In [1]: import numpy as np

In [2]: np.set_printoptions(suppress=True, linewidth=200)

In [3]: rnd = lambda a: np.round(a, 2) + 0

In [4]: arr = np.load("sample13.npy")

In [5]: arr
Out[5]: 
array([[0, 0, 1, 1, 0],
       [0, 0, 1, 1, 0],
       [1, 1, 0, 1, 0],
       [1, 1, 1, 0, 0],
       [0, 0, 0, 0, 0]])

In [6]: # row 1 repeats row 0

In [7]: rng = np.random.default_rng(12653)

In [8]: idx = rng.permutation(5)

In [9]: idx
Out[9]: array([4, 0, 2, 3, 1])

In [10]: Y = arr[idx][:, idx]

In [11]: np.diag(Y)
Out[11]: array([0, 0, 0, 0, 0])

In [12]: np.trace(Y)
Out[12]: np.int64(0)

In [13]: u = np.array([0, -1, 2])

In [14]: np.polyval(u, arr[4])
Out[14]: array([2, 2, 2, 2, 2])

In [15]: np.convolve(arr[4], u)
Out[15]: array([0, 0, 0, 0, 0, 0, 0])

In [16]: np.array([np.convolve(row, u, "same") for row in arr])
Out[16]: 
array([[ 0,  0, -1,  1,  2],
       [ 0,  0, -1,  1,  2],
       [-1,  1,  2, -1,  2],
       [-1,  1,  1,  2,  0],
       [ 0,  0,  0,  0,  0]])

In [17]: U, sv, vt = np.linalg.svd(arr)

In [18]: rnd(sv)
Out[18]: array([2.56, 1.56, 1.  , 0.  , 0.  ])

In [19]: Y = U[:, :3] @ np.diag(sv[:3]) @ vt[:3]

In [20]: rnd(Y)
Out[20]: 
array([[0., 0., 1., 1., 0.],
       [0., 0., 1., 1., 0.],
       [1., 1., 0., 1., 0.],
       [1., 1., 1., 0., 0.],
       [0., 0., 0., 0., 0.]])

In [21]: rnd(np.abs(arr - Y).max())
Out[21]: np.float64(0.0)

In [22]: rnd(np.linalg.norm(arr - Y) / np.linalg.norm(arr))
Out[22]: np.float64(0.0)

In [23]: rnd(np.linalg.norm(arr - Y, 2)), rnd(sv[3])
Out[23]: (np.float64(0.0), np.float64(0.0))

In [24]: np.linalg.matrix_rank(Y)
Out[24]: np.int64(3)

In [25]: W0 = np.load("m.npy")

In [26]: W0
Out[26]: 
array([[-2, -1,  2],
       [-1,  0,  0],
       [ 0, -1, -1]])

In [27]: x0 = np.array([2, -2, -2])

In [28]: np.sign((W0 @ x0).round(6))
Out[28]: array([-1, -1,  1])

In [29]: np.einsum("ij,j->i", W0, x0)
Out[29]: array([-6, -2,  4])

In [30]: W0 @ np.eye(3)[1]
Out[30]: array([-1.,  0., -1.])

In [31]: W0 * x0
Out[31]: 
array([[-4,  2, -4],
       [-2,  0,  0],
       [ 0,  2,  2]])

In [32]: Y = W0 / np.linalg.norm(W0, axis=1, keepdims=True)

In [33]: G = Y @ Y.T

In [34]: rnd(G)
Out[34]: 
array([[ 1.  ,  0.67, -0.24],
       [ 0.67,  1.  ,  0.  ],
       [-0.24,  0.  ,  1.  ]])

In [35]: rnd(np.linalg.norm(Y, axis=1))
Out[35]: array([1., 1., 1.])

In [36]: (np.abs(G) > 0.9).astype(int)
Out[36]: 
array([[1, 0, 0],
       [0, 1, 0],
       [0, 0, 1]])

In [37]: rnd(G[0])
Out[37]: array([ 1.  ,  0.67, -0.24])

In [38]: K = np.load("case0.npy")

In [39]: K
Out[39]: 
array([[-2.42, -0.83, -1.97, -2.9 , -0.49],
       [-5.19, -3.19,  2.21,  0.62,  1.71],
       [-0.38, -1.2 ,  3.6 ,  2.78,  0.22],
       [-5.7 , -0.06, -5.19,  0.65, 11.49],
       [ 4.51,  1.69,  0.24, -1.11, -5.07],
       [ 4.06,  0.1 ,  6.35,  5.3 , -2.41],
       [ 2.5 ,  0.93,  2.41,  4.  ,  1.7 ],
       [ 0.8 ,  1.97, -4.57, -2.03,  2.06],
       [-6.25, -0.7 , -7.61, -5.99,  4.3 ],
       [-7.01, -3.  ,  0.02,  0.68,  5.9 ],
       [-1.91,  0.09, -2.61, -1.  ,  3.01],
       [-1.31,  1.09, -2.8 ,  2.05,  7.7 ]])

In [40]: Ac = K - K.mean(axis=0)

In [41]: U, sv, vt = np.linalg.svd(Ac, full_matrices=False)

In [42]: (np.sign(U[:, 0]) == np.sign(U[0, 0])).astype(int)
Out[42]: array([1, 0, 0, 1, 0, 0, 0, 1, 1, 1, 1, 1])

In [43]: rnd(sv)
Out[43]: array([21.32, 12.84,  9.61,  0.07,  0.04])

In [44]: th = rng.uniform(0, 2 * np.pi, 22)

In [45]: q, _ = np.linalg.qr(np.array([[-0.8, 1.4], [-0.9, 0.2], [0.4, -1.1], [0.1, 0.8], [0.6, -1.2]]))

In [46]: feats = 10 * np.c_[np.cos(th), np.sin(th)] @ q.T

In [47]: rnd(feats)
Out[47]: 
array([[ 4.62, -3.06, -4.72,  5.28, -4.37],
       [-0.84, -8.26, -1.71,  5.3 , -0.17],
       [ 3.13,  8.47, -0.13, -3.9 , -1.81],
       [-0.92,  7.35,  2.9 , -5.84,  1.61],
       [ 4.52,  7.84, -1.46, -2.52, -3.09],
       [ 5.72,  6.33, -2.89, -0.65, -4.3 ],
       [ 4.98,  7.43, -1.96, -1.92, -3.53],
       [-0.35, -8.07, -2.06,  5.49, -0.58],
       [ 5.1 ,  7.3 , -2.09, -1.75, -3.65],
       [-2.95, -8.5 , -0.03,  4.04,  1.65],
       [ 6.23,  1.69, -4.66,  3.  , -5.25],
       [-5.69, -6.38,  2.85,  0.69,  4.27],
       [ 3.97, -4.15, -4.49,  5.61, -3.92],
       [ 4.79,  7.62, -1.74, -2.18, -3.35],
       [-6.21, -4.77,  3.75, -0.79,  4.9 ],
       [-0.82, -8.26, -1.73,  5.31, -0.19],
       [ 0.43, -7.67, -2.59,  5.73, -1.22],
       [ 6.28,  4.27, -3.96,  1.2 , -5.02],
       [ 3.66,  8.32, -0.61, -3.43, -2.29],
       [-6.31, -3.96,  4.07, -1.44,  5.08],
       [-1.3 , -8.4 , -1.37,  5.08,  0.22],
       [-5.92, -5.84,  3.2 ,  0.16,  4.53]])

In [48]: # rows and columns are dependent

In [49]: U, sv, vt = np.linalg.svd(feats)

In [50]: V = vt[:(sv > 1e-8).sum()]

In [51]: x0 = feats[5] + 5 * feats[3] + rng.integers(2) * np.eye(5)[0]

In [52]: rnd(x0)
Out[52]: array([  1.1 ,  43.11,  11.63, -29.82,   3.74])

In [53]: rnd(np.diag(V.T @ V))
Out[53]: array([0.4 , 0.73, 0.24, 0.35, 0.28])

In [54]: np.allclose(V.T @ V @ x0, x0)
Out[54]: True

In [55]: rnd(np.linalg.norm(x0 - V.T @ V @ x0))
Out[55]: np.float64(0.0)

In [56]: rnd(V.T @ V)
Out[56]: 
array([[ 0.4 ,  0.2 , -0.27,  0.13, -0.33],
       [ 0.2 ,  0.73,  0.04, -0.38, -0.1 ],
       [-0.27,  0.04,  0.24, -0.21,  0.24],
       [ 0.13, -0.38, -0.21,  0.35, -0.15],
       [-0.33, -0.1 ,  0.24, -0.15,  0.28]])

In [57]: np.linalg.matrix_rank(np.vstack([feats, x0]))
Out[57]: np.int64(2)
